% ipython --no-banner

In [1]: import numpy as np

In [2]: import numpy.linalg as la

In [3]: np.set_printoptions(suppress=True, linewidth=100)

In [4]: arr = np.load("data.npy")

In [5]: print(arr)
[[32 31 22]
 [31 32 21]
 [22 21 26]]

In [6]: ev, evecs = la.eigh(arr)

In [7]: print(np.round(np.abs(evecs[:, -1]), 2))
[0.62 0.61 0.49]

In [8]: print(ev.sum(), np.trace(arr))
90.0 90

In [9]: print(np.round(la.svd(arr, compute_uv=False), 2))
[80.09  8.96  0.95]

In [10]: print(np.round(evecs.T @ evecs, 2) + 0)
[[1. 0. 0.]
 [0. 1. 0.]
 [0. 0. 1.]]

In [11]: ev, evecs = la.eig(arr)

In [12]: print(np.round(np.prod(ev), 2))
682.0

In [13]: print(np.round(np.sort(la.eigvals(arr @ arr)), 2))
[   0.9    80.22 6414.88]

In [14]: print(np.round(np.sort(la.eigvals(arr.T)), 2))
[ 0.95  8.96 80.09]

In [15]: print(np.round(np.sort(la.eigvals(la.inv(arr))), 2))
[0.01 0.11 1.05]

In [16]: O, Rm = la.qr(arr)

In [17]: print(np.round(O.T @ O, 2) + 0)
[[1. 0. 0.]
 [0. 1. 0.]
 [0. 0. 1.]]

In [18]: rng = np.random.default_rng(521)

In [19]: z = rng.permutation(3)

In [20]: print(z)
[2 1 0]

In [21]: other = arr[z][:, z]

In [22]: print(other)
[[26 21 22]
 [21 32 31]
 [22 31 32]]

In [23]: print(np.round(np.sort(np.abs(la.eigvals(other))), 2))
[ 0.95  8.96 80.09]

In [24]: print(np.allclose(other, arr))
False

In [25]: print(np.round(la.eigvals(arr), 2))
[80.09  0.95  8.96]

In [26]: print(np.kron(np.eye(2, dtype=int), arr))
[[32 31 22  0  0  0]
 [31 32 21  0  0  0]
 [22 21 26  0  0  0]
 [ 0  0  0 32 31 22]
 [ 0  0  0 31 32 21]
 [ 0  0  0 22 21 26]]

In [27]: print(np.einsum("ii->", arr))
90

In [28]: print(round(float(la.det(arr[::-1])), 2))
-682.0

In [29]: print(round(la.eigvals(arr).sum().real, 2))
90.0

In [30]: X = np.loadtxt("case13.csv", delimiter=",")

In [31]: print(X)
[[-6.33 -0.2  -5.17 -5.37  1.32 -1.46  0.65]
 [ 0.71  7.05 -3.21  0.06 -4.26  3.76 -2.66]
 [ 4.15 -2.39  3.31 -2.01  1.    3.9   6.77]
 [ 3.63 -3.06 -2.63 -3.78 -2.47 -3.36 -6.24]
 [-1.89 -5.78  1.84 -2.33 -1.94 -6.19 -3.49]
 [ 1.12 -2.63  3.48 -7.38 -3.94  2.17  2.23]
 [-5.32 -0.24  5.9  -4.62 -0.69  3.88  0.1 ]
 [ 2.05 -4.26 -1.52 -1.36  0.67  6.07 -6.01]
 [-2.69  1.25 -4.52 -6.22  3.43 -0.55 -4.47]
 [-1.3  -2.72 -0.93 -3.86 -7.25  0.29 -4.74]
 [-1.27  7.25 -2.59  0.67  1.48 -1.47  5.86]
 [-0.67 -6.59  1.77 -2.64 -0.61  6.45  2.01]
 [-6.76  2.57 -2.36  3.51 -2.49  4.84  0.33]
 [ 0.94 -5.25 -1.18  0.14 -2.73  7.28 -3.12]
 [ 1.72  1.03 -4.44  2.07 -7.26 -2.24  3.78]
 [-6.55 -0.56 -0.35 -0.3   5.98 -4.44  1.08]]

In [32]: Xc = (X - X.mean(axis=0)) / X.std(axis=0)

In [33]: print(np.argwhere(np.abs(Xc) > 2))
[[ 1  1]
 [ 6  2]
 [10  1]
 [15  4]]

In [34]: b = la.lstsq(np.delete(Xc, 2, axis=1), Xc[:, 2])[0]

In [35]: print(np.round(1 - np.var(Xc[:, 2] - np.delete(Xc, 2, axis=1) @ b), 2))
0.44

In [36]: print(b.round(2))
[-0.1  -0.46 -0.28 -0.06  0.23  0.44]

In [37]: basis = X[[4, 1]].astype(float)

In [38]: for _ in range(5):
    ...:     z = la.norm(X[:, None] - basis, axis=-1).argmin(axis=1)
    ...:     basis = np.array([X[z == j].mean(axis=0) for j in range(2)])
    ...: 

In [39]: print(z)
[0 1 1 0 0 0 0 1 0 0 1 0 1 1 1 0]

In [40]: print(np.abs(basis[1] - basis[0]).argmax())
3

In [41]: print(np.round(basis[1] - basis[0], 2))
[ 2.44  3.14 -1.65  4.5  -1.26  3.52  2.14]

In [42]: print(basis.round(2))
[[-2.22 -2.28 -0.07 -4.06 -0.69 -0.36 -1.43]
 [ 0.22  0.86 -1.71  0.44 -1.94  3.16  0.71]]

In [43]: U, sv, Vh = la.svd(basis, full_matrices=False)

In [44]: print(np.round(np.abs(Vh[0]), 2))
[0.39 0.44 0.1  0.71 0.01 0.26 0.28]

In [45]: print(np.round(sv / sv[0], 2))
[1.   0.72]

In [46]: print(sv.round(2))
[5.58 4.04]

In [47]: A = np.load("layer14.npy")

In [48]: print(A)
[[-1 -1  0  0]
 [ 2  1  0  0]
 [ 0  0 -1 -1]
 [ 0  0  2  1]]

In [49]: print(A @ A)
[[-1  0  0  0]
 [ 0 -1  0  0]
 [ 0  0 -1  0]
 [ 0  0  0 -1]]

In [50]: print((A != 0).astype(int))
[[1 1 0 0]
 [1 1 0 0]
 [0 0 1 1]
 [0 0 1 1]]

In [51]: blk = np.stack([A, 4 * A, A[::-1]])

In [52]: print(la.matrix_rank(blk.reshape(3, -1)))
2

In [53]: print(np.einsum("bij,cij->bc", blk, blk))
[[ 14  56   0]
 [ 56 224   0]
 [  0   0  14]]

In [54]: print(np.round(la.det(blk), 2))
[  1. 256.   1.]

In [55]: print(blk.sum(axis=0))
[[-5 -5  2  1]
 [10  5 -1 -1]
 [ 2  1 -5 -5]
 [-1 -1 10  5]]

In [56]: print(la.matrix_rank(blk))
[4 4 4]

In [57]: print(np.round(la.norm(blk, axis=(1, 2)), 2))
[ 3.74 14.97  3.74]

In [58]: print(blk.shape)
(3, 4, 4)

In [59]: print((blk @ A.T).shape)
(3, 4, 4)

In [60]: M = np.load("mat.npy")

In [61]: print(M)
[[-3  0  3 -1  1 -1  2 -2]
 [ 2 -1  2 -1  1 -2  3 -1]
 [ 2  0 -3 -1 -3  3 -3  3]
 [ 1 -2  1  0  1  3  2 -3]
 [ 2  2  0  1  3  1 -2 -3]
 [ 0 -2  2 -3  2 -1  3 -3]
 [ 3 -3  9 -4  4 -7 11 -5]]

In [62]: other = np.array([[3, 1, 2],
    ...:     [1, 1, 3],
    ...:     [0, 0, 3],
    ...:     [1, 1, 1],
    ...:     [0, 3, 2],
    ...:     [2, 2, 1],
    ...:     [0, 0, 1],
    ...:     [1, 3, 1]])

In [63]: print(np.einsum("ij,ij->i", M, M))
[ 29  25  50  29  32  40 326]

In [64]: print(M @ other)
[[-14  -9   3]
 [ -1  -4   8]
 [ 14   7  -9]
 [  4  -1   3]
 [  8   7  13]
 [-10 -10   0]
 [-17 -21  27]]

In [65]: print(np.einsum("ik,kj->ji", M, other))
[[-14  -1  14   4   8 -10 -17]
 [ -9  -4   7  -1   7 -10 -21]
 [  3   8  -9   3  13   0  27]]

In [66]: print(np.einsum("ik,kj->ij", M, other))
[[-14  -9   3]
 [ -1  -4   8]
 [ 14   7  -9]
 [  4  -1   3]
 [  8   7  13]
 [-10 -10   0]
 [-17 -21  27]]

In [67]: F = np.loadtxt("w.csv", delimiter=",")

In [68]: print(F)
[[ 0.  3.  3. -3.  1. -3. -3. -2.]
 [ 1.  1. -2.  3.  2.  3.  2.  3.]]

In [69]: w1 = np.array([[2, 1, 3],
    ...:     [3, 3, 3],
    ...:     [3, 1, 3],
    ...:     [2, 3, 2],
    ...:     [2, 3, 0],
    ...:     [1, 2, 1],
    ...:     [0, 0, 1],
    ...:     [2, 0, 2]])

In [70]: b = np.array([3, 8, 6])

In [71]: H = np.maximum(F @ w1 + b, 0)

In [72]: print((H > 0).astype(int))
[[1 1 1]
 [1 1 1]]

In [73]: print((H > 0).mean(axis=0))
[1. 1. 1.]

In [74]: basis = np.array([[0, 1, 2], [-2, -2, 2], [1, 0, -1]])

In [75]: print((H @ basis).round(6).argmax(axis=1))
[2 2]

In [76]: print(w1 @ basis)
[[ 1  0  3]
 [-3 -3  9]
 [ 1  1  5]
 [-4 -4  8]
 [-6 -4 10]
 [-3 -3  5]
 [ 1  0 -1]
 [ 2  2  2]]

In [77]: other = F / np.sqrt((F ** 2).mean(axis=1, keepdims=True))

In [78]: print(other[0])
[ 0.   1.2  1.2 -1.2  0.4 -1.2 -1.2 -0.8]

In [79]: print(la.matrix_rank(F - F.mean(axis=1, keepdims=True)))
2

In [80]: print(np.round(F - F.mean(axis=1, keepdims=True), 2))
[[ 0.5   3.5   3.5  -2.5   1.5  -2.5  -2.5  -1.5 ]
 [-0.62 -0.62 -3.62  1.38  0.38  1.38  0.38  1.38]]

In [81]: K = np.load("x.npy")

In [82]: print(K)
[[ 1.  2.  0.  1.  0.  0.  1.  0.]
 [ 3.  3.  3.  3.  2.  1.  0.  2.]
 [ 3.  2.  3.  0.  2.  3.  2.  1.]
 [ 1.  2.  3.  2.  2.  3.  3. -1.]
 [ 0.  2.  0.  0.  2.  1.  2.  0.]
 [ 1.  2.  1.  0.  2.  1.  2.  1.]
 [ 3.  1.  3.  0.  1.  2.  0. -1.]
 [ 0.  0.  0.  0.  0.  0.  0. -3.]]

In [83]: z = rng.permutation(8)

In [84]: print(z)
[1 5 2 7 4 6 0 3]

In [85]: other = K[z][:, z]

In [86]: print(other)
[[ 3.  1.  3.  2.  2.  0.  3.  3.]
 [ 2.  1.  1.  1.  2.  2.  1.  0.]
 [ 2.  3.  3.  1.  2.  2.  3.  0.]
 [ 0.  0.  0. -3.  0.  0.  0.  0.]
 [ 2.  1.  0.  0.  2.  2.  0.  0.]
 [ 1.  2.  3. -1.  1.  0.  3.  0.]
 [ 2.  0.  0.  0.  0.  1.  1.  1.]
 [ 2.  3.  3. -1.  2.  3.  1.  2.]]

In [87]: print(np.trace(K))
9.0

In [88]: print(np.round(la.matrix_power(K, 3), 2))
[[108. 129. 115.  62.  96.  96.  90.  22.]
 [322. 361. 333. 160. 278. 267. 231.  73.]
 [275. 313. 266. 135. 229. 209. 186.  61.]
 [330. 374. 322. 145. 283. 264. 239.  65.]
 [127. 154. 126.  67. 114. 104.  99.  29.]
 [165. 195. 162.  85. 143. 131. 122.  45.]
 [186. 206. 181.  92. 151. 138. 117.  18.]
 [  0.   0.   0.   0.   0.   0.   0. -27.]]

In [89]: print(round(float(np.abs(la.eigvals(K)).max()), 2))
10.89

In [90]: print((K + K.T) / 2)
[[ 1.   2.5  1.5  1.   0.   0.5  2.   0. ]
 [ 2.5  3.   2.5  2.5  2.   1.5  0.5  1. ]
 [ 1.5  2.5  3.   1.5  1.   2.   2.5  0.5]
 [ 1.   2.5  1.5  2.   1.   1.5  1.5 -0.5]
 [ 0.   2.   1.   1.   2.   1.5  1.5  0. ]
 [ 0.5  1.5  2.   1.5  1.5  1.   2.   0.5]
 [ 2.   0.5  2.5  1.5  1.5  2.   0.  -0.5]
 [ 0.   1.   0.5 -0.5  0.   0.5 -0.5 -3. ]]

In [91]: print(K @ K)
[[11. 11. 12.  9.  7.  7.  4.  2.]
 [25. 33. 28. 18. 24. 24. 24.  1.]
 [27. 30. 24.  9. 22. 20. 19.  5.]
 [30. 31. 33. 11. 27. 28. 23.  8.]
 [13. 14. 13.  6. 12.  9.  6.  3.]
 [17. 18. 16.  7. 14. 12.  9.  1.]
 [17. 21. 14.  6. 14. 13. 15. 10.]
 [ 0.  0.  0.  0.  0.  0.  0.  9.]]

In [92]: assert K == K.T
Traceback (most recent call last):
  Cell In[92], line 1
    assert K == K.T
ValueError: The truth value of an array with more than one element is ambiguous. Use a.any() or a.all()
